In [1]: import numpy as np

In [2]: np.set_printoptions(precision=2, suppress=True, linewidth=100)

In [3]: arr = np.loadtxt("sample16.csv", delimiter=",")

In [4]: arr
Out[4]: 
array([[  6.92,  -4.91,  -9.03, -13.94,  -2.58,  -6.74],
       [  9.54,  -9.69,   5.15,  -4.54,  -5.39, -11.79],
       [  8.98,  -9.62,   7.88,  -1.74,  -5.39, -11.52],
       [ -4.52,   2.14,  12.33,  14.48,   1.01,   3.5 ],
       [ -4.01,   6.14, -14.68,  -8.54,   3.57,   6.72],
       [  8.18,  -6.54,  -6.29, -12.83,  -3.51,  -8.6 ],
       [  2.16,   0.35, -14.23, -13.87,   0.38,  -0.5 ],
       [  9.41,  -8.44,  -1.66, -10.1 ,  -4.62, -10.68],
       [  6.65,  -4.59,  -9.5 , -14.08,  -2.39,  -6.37],
       [ -0.53,  -1.99,  14.96,  12.97,  -1.29,  -1.49],
       [ -7.66,   5.85,   7.54,  13.39,   3.12,   7.82],
       [  4.76,  -2.41, -12.07, -14.48,  -1.17,  -3.82],
       [  7.  ,  -5.01,  -8.88, -13.89,  -2.64,  -6.86],
       [ -7.54,   5.69,   7.81,  13.5 ,   3.02,   7.64],
       [ -8.7 ,   7.27,   4.76,  12.03,   3.93,   9.41],
       [  8.3 ,  -9.31,   9.78,   0.47,  -5.25, -11.  ],
       [  9.47,  -8.56,  -1.28,  -9.84,  -4.69, -10.8 ],
       [  4.23,  -6.33,  14.57,   8.23,  -3.67,  -6.96],
       [ -7.12,   5.17,   8.65,  13.81,   2.73,   7.04],
       [ -5.99,   7.75, -13.27,  -5.52,   4.43,   8.82],
       [  2.56,  -0.06, -13.98, -14.04,   0.15,  -1.  ],
       [ -0.47,  -2.05,  14.97,  12.93,  -1.32,  -1.57],
       [ -8.06,   6.37,   6.6 ,  12.98,   3.42,   8.41],
       [  6.12,  -7.84,  13.15,   5.3 ,  -4.49,  -8.95]])

In [5]: np.linalg.matrix_rank(arr, rtol=0.1)
Out[5]: np.int64(2)

In [6]: [round(float(x), 2) for x in np.linalg.svd(arr, compute_uv=False)[:3]]
Out[6]: [78.65, 58.44, 0.0]

In [7]: np.round(np.linalg.norm(arr, 2) / np.linalg.norm(arr), 2)
Out[7]: np.float64(0.8)

In [8]: np.argsort(-np.linalg.norm(arr, axis=0).round(6), kind="stable")[:3]
Out[8]: array([3, 2, 5])

In [9]: M2 = arr / np.sqrt((arr ** 2).mean(axis=1, keepdims=True))

In [10]: M2[11]
Out[10]: array([ 0.58, -0.3 , -1.48, -1.77, -0.14, -0.47])

In [11]: np.linalg.lstsq(arr[:-1].T, arr[-1])[2]
Out[11]: np.int32(2)

In [12]: np.abs(np.diag(np.linalg.qr(arr)[1])) > 1e-9
Out[12]: array([ True,  True, False, False, False, False])

In [13]: round(float(np.trace(np.linalg.pinv(arr) @ arr)), 2)
Out[13]: 2.0

In [14]: labels = arr[:, 0] > np.median(arr[:, 0])

In [15]: u = arr[labels].mean(axis=0) - arr[~labels].mean(axis=0)

In [16]: np.argsort(-np.abs(u).round(6), kind="stable")
Out[16]: array([5, 3, 0, 1, 4, 2])

In [17]: E = np.load("mat.npy")

In [18]: E
Out[18]: 
array([[ 23,  23,  27,   0],
       [ 31,  37,  43,   0],
       [ 39,  51,  59,   0],
       [ 45,  39,  44,   0],
       [  3,   3,   5,   4],
       [  0,   1,   3,   2],
       [ 33,  43,  50,   0],
       [ 61,  67,  76,   0],
       [ 75,  79,  89,   0],
       [ 57,  65,  74,   0],
       [ 19,  21,  25,   0],
       [ 75,  79,  89,   0],
       [ 47,  45,  51,   0],
       [ 89,  91, 102,   0],
       [ 65,  69,  78,   0],
       [ 51,  57,  65,   0],
       [ 23,  13,  15,  14],
       [ 27,  25,  29,   0],
       [ 25,  19,  22,   5],
       [ 31,  17,  19,  18],
       [ 53,  53,  60,   0],
       [ 25,  19,  22,   5],
       [ 77,  75,  84,   0],
       [ 65,  69,  78,   0],
       [ 41,  47,  54,   0],
       [ 45,  59,  68,   0],
       [ 57,  55,  62,   0],
       [ 55,  49,  55,   0],
       [ 53,  53,  60,   0],
       [ 51,  57,  65,   0],
       [ 67,  75,  85,   0],
       [ 59,  51,  57,   0],
       [ 35,  49,  57,   0],
       [ 27,  25,  29,   0],
       [ 11,   7,   9,   8]])

In [19]: np.abs(np.linalg.svd(E)[2][-1])
Out[19]: array([0.07, 0.77, 0.63, 0.08])

In [20]: np.argsort(-np.linalg.norm(E, axis=0).round(6), kind="stable")[:3]
Out[20]: array([2, 1, 0])

In [21]: round(np.log10(np.linalg.cond(E)))
Out[21]: 2
